>>> import numpy as np
>>> np.set_printoptions(precision=1, suppress=True, linewidth=100, floatmode="fixed")
>>> tidy = lambda a: np.round(a, 1) + 0
>>> mat = np.loadtxt("m.csv", delimiter=",")
>>> mat
array([[0.0, 5.0, 0.0],
       [1.0, 0.0, 0.0],
       [0.0, 0.0, 5.0]])
>>> # 2 blocks once reordered
>>> np.einsum("ij,ji->", mat, mat)
np.float64(35.0)
>>> np.kron(np.eye(2, dtype=int), mat)
array([[0.0, 5.0, 0.0, 0.0, 0.0, 0.0],
       [1.0, 0.0, 0.0, 0.0, 0.0, 0.0],
       [0.0, 0.0, 5.0, 0.0, 0.0, 0.0],
       [0.0, 0.0, 0.0, 0.0, 5.0, 0.0],
       [0.0, 0.0, 0.0, 1.0, 0.0, 0.0],
       [0.0, 0.0, 0.0, 0.0, 0.0, 5.0]])
>>> tidy(np.linalg.eigvals(mat).sum().real)
np.float64(5.0)
>>> arr = np.loadtxt("case13.csv", delimiter=",")
>>> arr
array([[-1.0,  1.0,  0.0,  0.0],
       [ 0.0, -1.0,  1.0,  0.0],
       [ 0.0,  0.0, -1.0,  1.0],
       [ 0.0,  0.0,  0.0, -1.0]])
>>> tidy(np.linalg.norm(arr[3] - arr[2]))
np.float64(2.2)
>>> np.linalg.norm(arr, axis=1).argmax()
np.int64(0)
>>> tidy(np.linalg.norm(arr[3], 1)), tidy(np.linalg.norm(arr[3], np.inf))
(np.float64(1.0), np.float64(1.0))
>>> tidy(np.linalg.norm(arr, 1)), tidy(np.linalg.norm(arr, np.inf))
(np.float64(2.0), np.float64(2.0))
>>> tidy(np.linalg.norm(arr, 2))
np.float64(1.9)
>>> arr[3] @ arr[2]
np.float64(-1.0)
>>> evals, V = np.linalg.eig(arr)
>>> tidy(np.sort(np.linalg.eigvals(arr.T)))
array([-1.0, -1.0, -1.0, -1.0])
>>> tidy(np.sort(np.linalg.eigvals(arr @ arr)))
array([1.0, 1.0, 1.0, 1.0])
>>> tidy(np.sort(np.linalg.eigvals(np.linalg.inv(arr))))
array([-1.0, -1.0, -1.0, -1.0])
>>> tidy(np.linalg.matrix_power(arr - np.diag(np.diag(arr)), 4))
array([[0.0, 0.0, 0.0, 0.0],
       [0.0, 0.0, 0.0, 0.0],
       [0.0, 0.0, 0.0, 0.0],
       [0.0, 0.0, 0.0, 0.0]])
>>> [int(np.linalg.matrix_rank(np.linalg.matrix_power(arr, p))) for p in range(1, 5)]
[4, 4, 4, 4]
>>> np.linalg.matrix_rank(arr - arr[0, 0] * np.eye(4))
np.int64(3)
>>> tidy(np.linalg.det(arr))
np.float64(1.0)
>>> tidy(np.abs(np.linalg.eigvals(arr)).max())
np.float64(1.0)
>>> np.allclose(arr, arr.T)
False
>>> tidy(np.linalg.matrix_power(arr, 4))
array([[ 1.0, -4.0,  6.0, -4.0],
       [ 0.0,  1.0, -4.0,  6.0],
       [ 0.0,  0.0,  1.0, -4.0],
       [ 0.0,  0.0,  0.0,  1.0]])
>>> rng = np.random.default_rng(89)
>>> labels = rng.permutation(4)
>>> Y = arr[:, labels] * rng.choice([-1, 1], 4)
>>> Y
array([[ 0.0,  1.0,  1.0, -0.0],
       [ 0.0, -0.0, -1.0, -1.0],
       [ 1.0, -0.0,  0.0,  1.0],
       [-1.0, -0.0,  0.0, -0.0]])
>>> Uu, _, vt = np.linalg.svd(arr.T @ Y)
>>> tidy(Uu @ vt)
array([[ 0.0, -1.0,  0.0,  0.0],
       [ 0.0,  0.0,  1.0,  0.0],
       [ 0.0,  0.0,  0.0, -1.0],
       [ 1.0,  0.0,  0.0,  0.0]])
>>> labels
array([3, 0, 1, 2])
>>> M = np.load("layer15.npy")
>>> M
array([[-3.4,  2.1, -5.1],
       [-0.9,  1.1, -1.6],
       [-5.4,  3.7, -8.4],
       [-3.2,  2.1, -5.2],
       [-4.3,  5.0, -8.0],
       [-0.9,  1.0, -1.5],
       [-2.5,  1.2, -3.3],
       [-2.7,  0.7, -3.5],
       [-2.0,  1.8, -3.1],
       [-3.1,  2.4, -4.7],
       [-3.5,  3.9, -6.4],
       [-2.4,  0.9, -3.3],
       [-0.2, -0.3, -0.1],
       [-0.9, -1.2, -0.5],
       [-3.9,  3.4, -6.4],
       [-4.7,  2.6, -6.9]])
>>> dist = np.linalg.norm(M[:, None] - M[None], axis=-1)
>>> dist[3].round(6).argsort(kind="stable")[:4]
array([ 3,  0,  9, 14])
>>> tidy(dist[:5, :5])
array([[0.0, 4.4, 4.2, 0.2, 4.2],
       [4.4, 0.0, 8.6, 4.4, 8.2],
       [4.2, 8.6, 0.0, 4.2, 1.7],
       [0.2, 4.4, 4.2, 0.0, 4.2],
       [4.2, 8.2, 1.7, 4.2, 0.0]])
>>> (dist + 1e9 * np.eye(16)).round(6).argmin(axis=1)
array([ 3,  5,  4,  0,  2,  1, 11, 11,  6,  0, 14,  6, 13, 12, 10, 14])
>>> dist.shape
(16, 16)
